% ipython --no-banner

In [1]: import numpy as np

In [2]: import numpy.linalg as la

In [3]: np.set_printoptions(precision=2, suppress=True, linewidth=140, legacy="1.25")

In [4]: W0 = np.loadtxt("case11.csv", delimiter=",")

In [5]: print(W0)
[[ 0.5  -0.87  0.    0.  ]
 [ 0.87  0.5   0.    0.  ]
 [ 0.    0.    1.    0.  ]
 [ 0.    0.    0.    1.  ]]

In [6]: la.svd(W0, compute_uv=False)
Out[6]: array([1., 1., 1., 1.])

In [7]: np.round(W0.T @ W0, 2) + 0
Out[7]: 
array([[1., 0., 0., 0.],
       [0., 1., 0., 0.],
       [0., 0., 1., 0.],
       [0., 0., 0., 1.]])

In [8]: print(np.round(W0 @ W0.T, 2) + 0)
[[1. 0. 0. 0.]
 [0. 1. 0. 0.]
 [0. 0. 1. 0.]
 [0. 0. 0. 1.]]

In [9]: la.pinv(W0)
Out[9]: 
array([[ 0.5 ,  0.87,  0.  ,  0.  ],
       [-0.87,  0.5 ,  0.  ,  0.  ],
       [ 0.  ,  0.  ,  1.  ,  0.  ],
       [ 0.  ,  0.  ,  0.  ,  1.  ]])

In [10]: round(la.norm(W0) ** 2 / la.norm(W0, 2) ** 2, 2)
Out[10]: 4.0

In [11]: W0[2] @ W0[0]
Out[11]: 0.0

In [12]: np.round(la.norm(W0[2] - W0[0]), 2)
Out[12]: 1.41

In [13]: la.norm(W0, axis=1)
Out[13]: array([1., 1., 1., 1.])

In [14]: round(la.norm(W0[2], 1), 2), round(la.norm(W0[2], np.inf), 2)
Out[14]: (1.0, 1.0)

In [15]: M = np.loadtxt("dump.csv", delimiter=",")

In [16]: M
Out[16]: 
array([[ 3.,  4.,  2.],
       [ 0.,  1., -1.],
       [ 4.,  5.,  3.]])

In [17]: u = np.array([2, -3])

In [18]: np.correlate(M[2], M[0], "full")
Out[18]: array([ 8., 26., 38., 27.,  9.])

In [19]: round(float(np.trace(la.pinv(M) @ M)), 2)
Out[19]: 2.0

In [20]: la.lstsq(M[:-1].T, M[-1])[2]
Out[20]: 2

In [21]: np.allclose(M[:-1].T @ la.lstsq(M[:-1].T, M[-1])[0], M[-1])
Out[21]: True

In [22]: np.abs(np.diag(la.qr(M)[1])) > 1e-9
Out[22]: array([ True,  True, False])

In [23]: np.unique(M.round(6), axis=0).shape
Out[23]: (3, 3)

In [24]: np.allclose(M, M.T)
Out[24]: False

In [25]: M @ M
Out[25]: 
array([[17., 26.,  8.],
       [-4., -4., -4.],
       [24., 36., 12.]])

In [26]: (M - M.T) / 2
Out[26]: 
array([[ 0.,  2., -1.],
       [-2.,  0., -3.],
       [ 1.,  3.,  0.]])

In [27]: round(float(la.det(M)), 2)
Out[27]: 0.0

In [28]: la.matrix_power(M, 2)
Out[28]: 
array([[17., 26.,  8.],
       [-4., -4., -4.],
       [24., 36., 12.]])

In [29]: round(float(np.abs(la.eigvals(M)).max()), 2)
Out[29]: 4.0

In [30]: print((M + M.T) / 2)
[[3. 2. 3.]
 [2. 1. 2.]
 [3. 2. 3.]]

In [31]: print(np.round(np.sort(np.abs(la.eigvals(M))), 2) + 0)
[0. 3. 4.]

In [32]: rng = np.random.default_rng(171)

In [33]: K = rng.normal(size=(23, 5))

In [34]: K = 10 * K / la.norm(K, axis=1, keepdims=True)

In [35]: K
Out[35]: 
array([[ 4.  ,  0.47,  2.94,  1.51,  8.53],
       [ 2.32, -1.14, -3.41, -0.97, -8.98],
       [-6.78,  3.46, -5.42,  3.04,  1.87],
       [-2.02, -5.45, -6.46,  4.87, -0.87],
       [-5.93,  6.97, -3.64,  0.13, -1.73],
       [-5.62,  7.25, -0.46,  3.4 ,  2.03],
       [ 3.8 , -2.17, -5.72, -2.69,  6.4 ],
       [-0.88, -3.79,  2.93,  8.73,  0.37],
       [-2.3 ,  2.36, -7.94,  2.57,  4.41],
       [-6.78,  1.76, -4.89, -4.36,  2.84],
       [ 2.9 ,  5.47,  3.31,  6.97,  1.51],
       [ 1.52,  6.21,  3.12, -3.2 ,  6.25],
       [-2.8 ,  0.52, -5.64,  6.65,  3.98],
       [-2.31, -0.3 ,  1.38, -3.77,  8.86],
       [ 1.16,  5.82, -1.11, -6.5 , -4.61],
       [ 2.61,  1.39, -2.66,  9.09,  1.21],
       [ 3.68, -4.65,  7.72, -0.9 , -2.13],
       [-6.55,  6.66, -2.54, -1.35,  2.11],
       [ 4.74, -0.69,  7.12,  4.81,  1.8 ],
       [-3.02, -8.85, -1.91,  0.31,  2.97],
       [ 6.17, -1.71,  2.02, -7.1 ,  2.1 ],
       [-1.19,  5.67, -0.13,  1.89, -7.93],
       [-5.17,  2.12, -2.11,  3.15,  7.38]])

In [36]: C2 = K.T @ K

In [37]: print(la.eigvalsh(C2)[::-1])
[760.86 529.02 467.27 387.44 155.4 ]

In [38]: np.trace(C2), (K ** 2).sum()
Out[38]: (2300.0, 2300.0)

In [39]: la.svd(K, compute_uv=False) ** 2
Out[39]: array([760.86, 529.02, 467.27, 387.44, 155.4 ])

In [40]: np.diag(C2)
Out[40]: array([391.03, 461.02, 424.71, 488.66, 534.59])

In [41]: np.allclose(C2, C2.T)
Out[41]: True

In [42]: Ac = K - K.mean(axis=0)

In [43]: Uu, sig, vt = la.svd(Ac, full_matrices=False)

In [44]: print(vt[0] * np.sign(vt[0, np.abs(vt[0]).argmax()]))
[ 0.66 -0.43  0.6  -0.07 -0.03]

In [45]: np.abs(vt[-1])
Out[45]: array([0.74, 0.29, 0.59, 0.09, 0.11])

In [46]: Ac = K - K.mean(axis=0)

In [47]: vecs = la.svd(Ac)[2][:4]

In [48]: Y = Ac - Ac @ vecs.T @ vecs

In [49]: Y.std(axis=0)
Out[49]: array([1.89, 0.75, 1.5 , 0.23, 0.27])

In [50]: u = np.array([3, 1, 0, 0, 0, 2]) + 0.5

In [51]: feats = np.outer(u, u) / (u @ u)

In [52]: feats
Out[52]: 
array([[0.57, 0.24, 0.08, 0.08, 0.08, 0.41],
       [0.24, 0.1 , 0.03, 0.03, 0.03, 0.17],
       [0.08, 0.03, 0.01, 0.01, 0.01, 0.06],
       [0.08, 0.03, 0.01, 0.01, 0.01, 0.06],
       [0.08, 0.03, 0.01, 0.01, 0.01, 0.06],
       [0.41, 0.17, 0.06, 0.06, 0.06, 0.29]])

In [53]: w, vecs = la.eigh(feats)

In [54]: x = np.array([4, -2, -5, -2, 3, -2])

In [55]: round(np.abs(feats).sum(axis=1).max(), 2), np.abs(w).max()
Out[55]: (1.47, 1.0)

In [56]: round(x @ feats @ x / (x @ x), 2), round(float(w[0]), 2), w[-1]
Out[56]: (0.01, -0.0, 1.0)

In [57]: np.round(la.eigvalsh(feats[1:, 1:]), 2) + 0
Out[57]: array([0.  , 0.  , 0.  , 0.  , 0.43])
